$ python3 -q
>>> import numpy as np
>>> import numpy.linalg as la
>>> np.set_printoptions(precision=1, suppress=True, linewidth=120)
>>> data = np.array([[0.5, -0.1, -1.1, 0.8, -0.2, 0.2],
...     [1.0, 1.5, 0.2, 1.2, 1.2, -0.3],
...     [1.4, -0.1, -1.0, -0.1, -0.4, 0.4],
...     [-1.4, -0.1, -1.2, -1.0, 1.8, -0.8]])
>>> data
array([[ 0.5, -0.1, -1.1,  0.8, -0.2,  0.2],
       [ 1. ,  1.5,  0.2,  1.2,  1.2, -0.3],
       [ 1.4, -0.1, -1. , -0.1, -0.4,  0.4],
       [-1.4, -0.1, -1.2, -1. ,  1.8, -0.8]])
>>> w1 = np.array([[0, 1, 0, 1, 1],
...     [0, 2, 1, 0, 0],
...     [1, 2, 2, 0, 1],
...     [0, 0, 1, 0, 2],
...     [0, 0, 0, 1, 0],
...     [0, 1, 1, 0, 1]])
>>> beta = np.array([3, 3, 0, 0, -2])
>>> hid = np.maximum(data @ w1 + beta, 0)
>>> (hid > 0).mean(axis=0)
array([1. , 0.8, 0.2, 1. , 0.2])
>>> (hid > 0).astype(int)
array([[1, 1, 0, 1, 0],
       [1, 1, 1, 1, 1],
       [1, 1, 0, 1, 0],
       [1, 0, 0, 1, 0]])
>>> hid
array([[1.9, 1.3, 0. , 0.3, 0. ],
       [3.2, 7.1, 2.8, 2.2, 1.3],
       [2. , 2.6, 0. , 1. , 0. ],
       [1.8, 0. , 0. , 0.4, 0. ]])
>>> basis = np.array([[-2, 2], [0, 2], [-2, 5], [-5, -3], [3, -3]])
>>> (hid @ basis).round(6).argmax(axis=1)
array([1, 1, 1, 1])
>>> w1 @ basis
array([[-2, -4],
       [-2,  9],
       [-3, 13],
       [ 4, -1],
       [-5, -3],
       [ 1,  4]])
>>> out = np.array([[-2, 2], [0, -1]])
>>> basis = np.kron(out, hid)
>>> basis
array([[ -3.8,  -2.6,  -0. ,  -0.6,  -0. ,   3.8,   2.6,   0. ,   0.6,   0. ],
       [ -6.4, -14.2,  -5.6,  -4.4,  -2.6,   6.4,  14.2,   5.6,   4.4,   2.6],
       [ -4. ,  -5.2,  -0. ,  -2. ,  -0. ,   4. ,   5.2,   0. ,   2. ,   0. ],
       [ -3.6,  -0. ,  -0. ,  -0.8,  -0. ,   3.6,   0. ,   0. ,   0.8,   0. ],
       [  0. ,   0. ,   0. ,   0. ,   0. ,  -1.9,  -1.3,  -0. ,  -0.3,  -0. ],
       [  0. ,   0. ,   0. ,   0. ,   0. ,  -3.2,  -7.1,  -2.8,  -2.2,  -1.3],
       [  0. ,   0. ,   0. ,   0. ,   0. ,  -2. ,  -2.6,  -0. ,  -1. ,  -0. ],
       [  0. ,   0. ,   0. ,   0. ,   0. ,  -1.8,  -0. ,  -0. ,  -0.4,  -0. ]])
>>> round(float(la.norm(basis, 2)), 1), round(float(la.norm(out, 2) * la.norm(hid, 2)), 1)
(27.6, 27.6)
